% python3 -q
>>> import numpy as np
>>> import numpy.linalg as la
>>> np.set_printoptions(precision=2, suppress=True, linewidth=160)
>>> M = np.loadtxt("w.csv", delimiter=",")
>>> M
array([[  1., -16., -10.,   4.,  12.,   0.],
       [  1.,  -9.,   2.,   2.,   6.,   0.],
       [  0.,   0.,   0.,   0.,   0.,   0.],
       [  0.,   0.,   0.,   0.,   0.,   0.],
       [ -5.,  -5.,   6.,  -5.,   6.,   1.],
       [  1.,  -9.,   2.,   2.,   6.,   0.],
       [  0.,   0.,   0.,   0.,   0.,   0.],
       [  9.,   4.,   9.,  -8.,  -6.,   4.],
       [ -2.,  -8.,  -9.,   6.,   7.,  -5.],
       [  4.,   1.,  -5.,   7.,  13., -10.],
       [  1.,  -9.,   2.,   2.,   6.,   0.],
       [  0.,   0.,   0.,   0.,   0.,   0.],
       [  7.,  -4.,   0.,  -2.,   1.,  -1.],
       [  6.,  -4.,  -4.,   7.,   0.,  -1.],
       [ 21.,   9.,   9.,   0.,   0.,  -2.],
       [  0.,   0.,   0.,   0.,   0.,   0.],
       [ -2.,  -8.,  -9.,   6.,   7.,  -5.]])
>>> idx = M[:, 3] > np.median(M[:, 3])
>>> f = M[idx].mean(axis=0) - M[~idx].mean(axis=0)
>>> np.argsort(-np.abs(f).round(6), kind="stable")
array([1, 4, 2, 3, 5, 0])
>>> ((M - M.mean(axis=0)) @ f > 0).astype(int)
array([1, 1, 0, 0, 0, 1, 0, 0, 1, 1, 1, 0, 0, 1, 0, 0, 1])
>>> cen = M - M.mean(axis=0)
>>> left, sigma, vt = la.svd(cen, full_matrices=False)
>>> vt[0] * np.sign(vt[0, np.abs(vt[0]).argmax()])
array([ 0.42,  0.53,  0.51, -0.3 , -0.42,  0.15])
>>> la.matrix_rank(cen)
np.int64(6)
>>> np.searchsorted(np.cumsum(sigma ** 2) / (sigma ** 2).sum(), 0.9) + 1
np.int64(3)
>>> np.abs(left[:, 0]).argmax()
np.int64(14)
>>> arr = np.load("m.npy")
>>> arr
array([[-1, -3, -1,  3],
       [ 0,  1, -3,  2],
       [ 0,  0, -2, -1],
       [ 0,  0,  0,  1]])
>>> W1 = np.array([[0, -1, -2, -1], [0, 2, -1, 0], [2, 0, 0, 1], [2, -1, -1, 1]])
>>> b = np.array([0, 2, -1, 0])
>>> act = np.maximum(arr @ W1 + b, 0)
>>> act
array([[4, 0, 1, 3],
       [0, 2, 0, 0],
       [0, 3, 0, 0],
       [2, 1, 0, 1]])
>>> (act > 0).astype(int)
array([[1, 0, 1, 1],
       [0, 1, 0, 0],
       [0, 1, 0, 0],
       [1, 1, 0, 1]])
>>> basis = np.array([[-5, -8, 2], [-4, -7, -1], [0, -3, 0], [-4, 8, 6]])
>>> (act @ basis).round(6).argmax(axis=1)
array([2, 2, 2, 2])
>>> act @ basis
array([[-32, -11,  26],
       [ -8, -14,  -2],
       [-12, -21,  -3],
       [-18, -15,   9]])
>>> [int(la.matrix_rank(la.matrix_power(arr, p))) for p in range(1, 5)]
[4, 4, 4, 4]
>>> np.sort(la.eigvals(arr))
array([-2., -1.,  1.,  1.])
>>> np.einsum("ij,ji->", arr, arr)
np.int64(7)
>>> round(float(la.det(arr[::-1])), 2)
2.0
>>> W0 = np.load("out17.npy")
>>> W0
array([[  0,   0,  -2,   0,   2],
       [  0, -18,  -1,   2,   1],
       [ -1,   2, -51,   0,   0],
       [  1,  -1,   1, -30,   1],
       [  0,   2,   2,  -1,  28]])
>>> rng = np.random.default_rng(54)
>>> idx = rng.permutation(5)
>>> idx
array([4, 2, 0, 3, 1])
>>> A2 = W0[idx][:, idx]
>>> np.round(la.det(A2), 2), np.round(la.det(W0[idx]), 2)
(np.float64(-33652.0), np.float64(33652.0))
>>> np.trace(A2)
np.int64(-71)
>>> np.diag(A2)
array([ 28, -51,   0, -30, -18])
>>> np.sort(np.abs(la.eigvals(A2)))
array([ 0.04, 18.27, 28.03, 29.82, 50.97])
>>> left, sigma, vt = la.svd(W0)
>>> np.argmax(sigma[:-1] / (sigma[1:] + 1e-6)) + 1
np.int64(4)
>>> sigma
array([51.16, 30.46, 27.73, 18.08,  0.04])
>>> A2 = left[:, :4] @ np.diag(sigma[:4]) @ vt[:4]
>>> round(la.norm(W0 - A2, 2), 2), round(float(sigma[4]), 2)
(np.float64(0.04), 0.04)
>>> la.matrix_rank(W0, rtol=0.05)
np.int64(4)
>>> la.matrix_rank(A2)
np.int64(4)
>>> la.cond(W0) > 100
np.True_
>>> la.matrix_rank(W0, rtol=0.1)
np.int64(4)
>>> np.sort(np.abs(la.eigvals(W0)))
array([ 0.04, 18.27, 28.03, 29.82, 50.97])
>>> (W0 - W0.T) / 2
array([[ 0. ,  0. , -0.5, -0.5,  1. ],
       [ 0. ,  0. , -1.5,  1.5, -0.5],
       [ 0.5,  1.5,  0. , -0.5, -1. ],
       [ 0.5, -1.5,  0.5,  0. ,  1. ],
       [-1. ,  0.5,  1. , -1. ,  0. ]])
>>> W0 @ W0
array([[   2,    0,  106,   -2,   56],
       [   3,  322,   73,  -97,   12],
       [  51, -138, 2601,    4,    0],
       [ -31,   52,  -80,  897,   -1],
       [  -3,   25,  -49,    6,  785]])
>>> np.allclose(W0 @ W0.T, W0.T @ W0)
False
>>> la.matrix_power(W0, 2)
array([[   2,    0,  106,   -2,   56],
       [   3,  322,   73,  -97,   12],
       [  51, -138, 2601,    4,    0],
       [ -31,   52,  -80,  897,   -1],
       [  -3,   25,  -49,    6,  785]])
>>> round(la.det(W0), 2)
np.float64(-33652.0)
>>> np.trace(W0)
np.int64(-71)
>>> round(np.abs(la.eigvals(W0)).max(), 2)
np.float64(50.97)
>>> E = np.array([[5, -2, 2], [0, -1, 2], [0, 0, 3]])
>>> E
array([[ 5, -2,  2],
       [ 0, -1,  2],
       [ 0,  0,  3]])
>>> Q, evecs = la.qr(E[:, :2])[0], la.qr(E[:, 2:])[0]
>>> sigma = la.svd(Q.T @ evecs, compute_uv=False)
>>> (sigma > 0.9).sum()
np.int64(0)
>>> round(float(la.norm(Q @ Q.T - evecs @ evecs.T, 2)), 2)
1.0
>>> ev, evecs = la.eig(E)
>>> np.sort(la.eigvals(E @ E))
array([ 1.,  9., 25.])
>>> np.prod(ev)
np.float64(-15.0)
>>> ev
array([ 5., -1.,  3.])
>>> E @ evecs[:, 0] - ev[0] * evecs[:, 0]
array([0., 0., 0.])
>>> round(float(la.det(2 * E)), 2), round(la.det(E), 2)
(-120.0, np.float64(-15.0))
>>> np.einsum("ii->", E)
np.int64(7)
>>> round(float(la.eigvals(E).sum().real), 2)
7.0
>>> round(float(la.det(E.T)), 2)
-15.0
>>> np.kron(np.eye(2, dtype=int), E)
array([[ 5, -2,  2,  0,  0,  0],
       [ 0, -1,  2,  0,  0,  0],
       [ 0,  0,  3,  0,  0,  0],
       [ 0,  0,  0,  5, -2,  2],
       [ 0,  0,  0,  0, -1,  2],
       [ 0,  0,  0,  0,  0,  3]])
>>> np.round(la.det(E[::-1]), 2)
np.float64(15.0)
>>> np.einsum("ij,ji->", E, E)
np.int64(35)
>>> proj = np.triu(np.array([[0, 1, 1], [2, -2, 1], [3, -2, 2]]), 1) + np.eye(3)
>>> A2 = proj @ E @ la.inv(proj)
>>> round(float(la.det(A2)), 2)
-15.0
>>> A2
array([[ 5., -8., 10.],
       [ 0., -1.,  6.],
       [ 0.,  0.,  3.]])
>>> proj @ E - E @ proj
array([[ 0., -6.,  2.],
       [ 0.,  0.,  4.],
       [ 0.,  0.,  0.]])
>>> f = np.array([0, -3])
>>> np.convolve(E[1], f)
array([ 0,  0,  3, -6])
>>> np.array([np.convolve(row, f, "same") for row in E])
array([[  0, -15,   6],
       [  0,   0,   3],
       [  0,   0,   0]])
>>> np.cross(E[1, :3], E[0, :3])
array([ 2, 10,  5])
>>> f = np.array([8, 4, 0, 1, 8])
>>> feats = np.array([np.roll(f, i) for i in range(5)])
>>> feats
array([[8, 4, 0, 1, 8],
       [8, 8, 4, 0, 1],
       [1, 8, 8, 4, 0],
       [0, 1, 8, 8, 4],
       [4, 0, 1, 8, 8]])
>>> np.einsum("ij,ji->", feats, feats)
np.int64(640)
>>> np.round(la.det(feats.T), 2)
np.float64(11361.0)
>>> np.kron(np.eye(2, dtype=int), feats)
array([[8, 4, 0, 1, 8, 0, 0, 0, 0, 0],
       [8, 8, 4, 0, 1, 0, 0, 0, 0, 0],
       [1, 8, 8, 4, 0, 0, 0, 0, 0, 0],
       [0, 1, 8, 8, 4, 0, 0, 0, 0, 0],
       [4, 0, 1, 8, 8, 0, 0, 0, 0, 0],
       [0, 0, 0, 0, 0, 8, 4, 0, 1, 8],
       [0, 0, 0, 0, 0, 8, 8, 4, 0, 1],
       [0, 0, 0, 0, 0, 1, 8, 8, 4, 0],
       [0, 0, 0, 0, 0, 0, 1, 8, 8, 4],
       [0, 0, 0, 0, 0, 4, 0, 1, 8, 8]])
>>> la.eigvals(feats)
array([21. +0.j  , 10.9+4.39j, 10.9-4.39j, -1.4+1.4j , -1.4-1.4j ])
>>> np.round(la.eigvals(feats).sum().real, 2)
np.float64(40.0)
>>> np.einsum("ii->", feats)
np.int64(40)
>>> x = np.array([-4, -1, -4, -4, 2])
>>> rhs = feats @ x
>>> b, lr = np.zeros(5), 1 / la.norm(feats, 2) ** 2
>>> for i in range(10):
...     b -= lr * feats.T @ (feats @ b - rhs)
...     if i % 2 == 0: print(i, round(la.norm(feats @ b - rhs), 2))
... 
0 22.36
2 13.25
4 10.05
6 9.07
8 8.71
>>> np.round(la.cond(feats), 2)
np.float64(10.61)
>>> b
array([-1.36, -2.76, -3.75, -2.56, -0.57])
>>> K = np.array([[0, 1, 0, 1, 0, 1],
...     [1, 0, 0, 0, 1, 0],
...     [0, 0, 0, 0, 1, 0],
...     [1, 0, 0, 0, 0, 1],
...     [0, 1, 1, 0, 0, 1],
...     [1, 0, 0, 1, 1, 0]])
>>> ev, evecs = la.eigh(K)
>>> np.round(evecs.T @ K @ evecs, 2) + 0
array([[-2.14,  0.  ,  0.  ,  0.  ,  0.  ,  0.  ],
       [ 0.  , -1.21,  0.  ,  0.  ,  0.  ,  0.  ],
       [ 0.  ,  0.  , -0.54,  0.  ,  0.  ,  0.  ],
       [ 0.  ,  0.  ,  0.  ,  0.26,  0.  ,  0.  ],
       [ 0.  ,  0.  ,  0.  ,  0.  ,  1.08,  0.  ],
       [ 0.  ,  0.  ,  0.  ,  0.  ,  0.  ,  2.54]])
>>> np.abs(evecs[:, -1]).round(6).argmax()
np.int64(5)
>>> np.unique(ev.round(6) + 0, return_counts=True)[1]
array([1, 1, 1, 1, 1, 1])
>>> ev, evecs = la.eigh(K)
>>> x = np.array([-7, -2, -2, 1, 3, -8])
>>> (np.sign(evecs[:, -1].round(6)) == np.sign(evecs[0, -1].round(6))).astype(int)
array([1, 1, 1, 1, 1, 1])
>>> np.round(la.eigvalsh(K[1:, 1:]), 2) + 0
array([-1.85, -0.77,  0.  ,  0.77,  1.85])
>>> x @ K @ x
np.int64(38)
>>> mat = np.loadtxt("arr.csv", delimiter=",")
>>> mat
array([[ 2., -1., -2.,  1.],
       [ 1., -2.,  2., -1.],
       [ 0.,  0.,  0.,  1.],
       [ 0.,  0.,  1.,  1.]])
>>> W1 = np.array([[-1, -2, 0, -4, -1, 1],
...     [1, -5, -5, -3, 1, -4],
...     [-4, -1, -4, -3, -1, -3],
...     [4, 1, 2, -3, -1, 4]])
>>> b = np.array([1, 2, 1, 0, 2, -1])
>>> act = np.maximum(mat @ W1 + b, 0)
>>> (act > 0).astype(int)
array([[1, 1, 1, 0, 0, 1],
       [0, 1, 1, 0, 0, 0],
       [1, 1, 1, 0, 1, 1],
       [1, 1, 0, 0, 0, 0]])
>>> (act > 0).mean(axis=0)
array([0.75, 1.  , 0.75, 0.  , 0.25, 0.5 ])
>>> basis = np.array([[-1, -3], [1, 0], [-1, 2], [-1, -1], [0, 2], [-3, -2]])
>>> (act @ basis).round(6).argmax(axis=1)
array([1, 0, 1, 0])
>>> f = np.array([1, 3, 0, 1])
>>> A2 = mat + np.outer(f, np.eye(4)[0])
>>> la.matrix_rank(A2 - mat)
np.int64(1)
>>> np.round(la.det(A2) / la.det(mat), 2), np.round(1 + la.solve(mat, f)[0], 2)
(np.float64(2.67), np.float64(2.67))
>>> la.matrix_rank(la.inv(A2) - la.inv(mat), tol=1e-8)
np.int64(1)
>>> A2 = mat[0, 0] * mat[1:] - np.outer(mat[1:, 0], mat[0])
>>> A2
array([[ 0., -3.,  6., -3.],
       [ 0.,  0.,  0.,  2.],
       [ 0.,  0.,  2.,  2.]])
>>> mat[:, 0] / mat[0, 0]
array([1. , 0.5, 0. , 0. ])
>>> la.matrix_rank(A2), la.matrix_rank(mat)
(np.int64(3), np.int64(4))
>>> f = np.array([5, -1])
>>> np.polyval(f, A2[2])
array([-1., -1.,  9.,  9.])
>>> np.correlate(A2[2], A2[1], "full")
array([0., 0., 4., 4., 0., 0., 0.])
>>> ev, evecs = la.eig(mat)
>>> np.prod(ev)
np.float64(3.0)
>>> np.sort(la.eigvals(la.inv(mat)))
array([-1.62, -0.58,  0.58,  0.62])
>>> np.round(mat @ evecs[:, 0] - ev[0] * evecs[:, 0], 2) + 0
array([0., 0., 0., 0.])
>>> np.sort(la.eigvals(mat @ mat))
array([0.38, 2.62, 3.  , 3.  ])
>>> ev
array([ 1.73, -1.73, -0.62,  1.62])
>>> A = np.load("a.npy")
>>> A
array([[ 1,  0,  0,  0,  0],
       [ 4,  1,  0,  0,  0],
       [ 1,  1,  1,  0,  0],
       [ 3,  4,  1,  1,  0],
       [-2,  0, -3,  2,  1]])
>>> A.mean(axis=0)
array([ 1.4,  1.2, -0.2,  0.6,  0.2])
>>> np.abs(A).max()
np.int64(4)
>>> A.shape
(5, 5)
>>> A - A[0]
array([[ 0,  0,  0,  0,  0],
       [ 3,  1,  0,  0,  0],
       [ 0,  1,  1,  0,  0],
       [ 2,  4,  1,  1,  0],
       [-3,  0, -3,  2,  1]])
>>> A.sum(axis=1)
array([ 1,  5,  3,  9, -2])
>>> la.rank(A)
Traceback (most recent call last):
  File "<python-input-142>", line 1, in <module>
    la.rank(A)
    ^^^^^^^
AttributeError: module 'numpy.linalg' has no attribute 'rank'
>>> np.diff(A, axis=0)
array([[ 3,  1,  0,  0,  0],
       [-3,  0,  1,  0,  0],
       [ 2,  3,  0,  1,  0],
       [-5, -4, -4,  1,  1]])
>>> np.unravel_index(np.abs(A).argmax(), A.shape)
(np.int64(1), np.int64(0))
>>> A[5]
Traceback (most recent call last):
  File "<python-input-145>", line 1, in <module>
    A[5]
    ~^^^
IndexError: index 5 is out of bounds for axis 0 with size 5
>>> idx = rng.permutation(5)
>>> idx
array([2, 3, 1, 0, 4])
>>> A2 = A[idx][:, idx]
>>> np.allclose(A2, A)
False
>>> np.trace(A2)
np.int64(5)
>>> np.sort(np.abs(la.eigvals(A2)))
array([1., 1., 1., 1., 1.])
>>> ev, evecs = la.eig(A)
>>> np.sort(la.eigvals(A @ A))
array([1., 1., 1., 1., 1.])
>>> ev
array([1., 1., 1., 1., 1.])
>>> np.prod(ev)
np.float64(1.0)
>>> x = np.array([3, 2, 1, 3, 0])
>>> rhs = A @ x
>>> b, lr = np.zeros(5), 1 / la.norm(A, 2) ** 2
>>> for i in range(6):
...     b -= lr * A.T @ (A @ b - rhs)
...     if i % 1 == 0: print(i, round(la.norm(A @ b - rhs), 2))
... 
0 5.06
1 3.52
2 2.45
3 1.72
4 1.23
5 0.9
>>> b
array([2.81, 2.79, 0.12, 0.99, 0.21])
>>> round(la.cond(A), 2)
np.float64(106.61)
